$ python -q
>>> import numpy as np
>>> from numpy import linalg as LA
>>> np.set_printoptions(precision=2, suppress=True, linewidth=140)
>>> K = np.load("block4.npy")
>>> K
array([[ 5,  8, 10, 16],
       [ 9,  3, 18,  6],
       [ 0,  0, 10, 16],
       [ 0,  0, 18,  6]])
>>> theta = np.radians(15)
>>> Rm = np.eye(4)
>>> Rm[1, 1] = Rm[3, 3] = np.cos(theta)
>>> Rm[1, 3], Rm[3, 1] = -np.sin(theta), np.sin(theta)
>>> Rm
array([[ 1.  ,  0.  ,  0.  ,  0.  ],
       [ 0.  ,  0.97,  0.  , -0.26],
       [ 0.  ,  0.  ,  1.  ,  0.  ],
       [ 0.  ,  0.26,  0.  ,  0.97]])
>>> A2 = K @ Rm.T
>>> A2
array([[ 5.  ,  3.59, 10.  , 17.53],
       [ 9.  ,  1.34, 18.  ,  6.57],
       [ 0.  , -4.14, 10.  , 15.45],
       [ 0.  , -1.55, 18.  ,  5.8 ]])
>>> np.allclose(K @ K.T, A2 @ A2.T)
True
>>> np.count_nonzero(K)
np.int64(12)
>>> LA.matrix_rank(K)
np.int64(4)
>>> np.diff(K, axis=0)
array([[  4,  -5,   8, -10],
       [ -9,  -3,  -8,  10],
       [  0,   0,   8, -10]])
>>> np.unravel_index(np.abs(K).argmax(), K.shape)
(np.int64(1), np.int64(2))
>>> round(float(LA.norm(K)), 2)
40.14
>>> x0 = np.array([3, 2, 2, 2])
>>> K @ np.ones(4)
array([39., 36., 26., 24.])
>>> LA.norm(K @ x0) <= LA.norm(K, 2) * LA.norm(x0) + 1e-9
np.True_
>>> np.einsum("ij,j->i", K, x0)
array([83, 81, 52, 48])
>>> K * x0
array([[15, 16, 20, 32],
       [27,  6, 36, 12],
       [ 0,  0, 20, 32],
       [ 0,  0, 36, 12]])
>>> K @ np.eye(4)[0]
array([5., 9., 0., 0.])
>>> np.sign((K @ x0).round(6))
array([1, 1, 1, 1])
>>> Q, evecs = LA.qr(K[:, :2])[0], LA.qr(K[:, 2:])[0]
>>> sig = LA.svd(Q.T @ evecs, compute_uv=False)
>>> (sig > 0.9).sum()
np.int64(0)
>>> np.degrees(np.arccos(sig.clip(0, 1)))
array([45., 45.])
>>> np.round(LA.norm(Q @ Q.T - evecs @ evecs.T, 2), 2)
np.float64(0.71)
>>> sig
array([0.71, 0.71])
>>> C2 = K.T @ K
>>> print(np.trace(C2), (K ** 2).sum())
1611 1611
>>> (K @ K.T).shape
(4, 4)
>>> arr = np.load("data.npy")
>>> arr
array([[ -2.82, -16.86, -17.21,   6.12,  -5.73, -12.05],
       [  4.81,  14.74,  -0.76,  42.94, -12.78, -22.78],
       [ 15.6 , -40.85, -28.75, -20.68,   2.7 ,  -3.46],
       [  4.65, -17.73, -16.34,   6.55, -13.04,  -9.23],
       [ -1.06,  15.78,   5.89,  34.08, -22.26, -11.13]])
>>> round(LA.norm(arr, 2) / LA.norm(arr), 2)
np.float64(0.79)
>>> print(np.argsort(-LA.norm(arr, axis=0).round(6), kind="stable")[:3])
[3 1 2]
>>> LA.matrix_rank(arr, rtol=0.1)
np.int64(4)
>>> A2 = arr / np.sqrt((arr ** 2).mean(axis=1, keepdims=True))
>>> LA.matrix_rank(arr - arr.mean(axis=1, keepdims=True))
np.int64(5)
>>> LA.matrix_rank(A2) == LA.matrix_rank(arr)
np.True_
>>> A2[0]
array([-0.24, -1.46, -1.49,  0.53, -0.5 , -1.04])
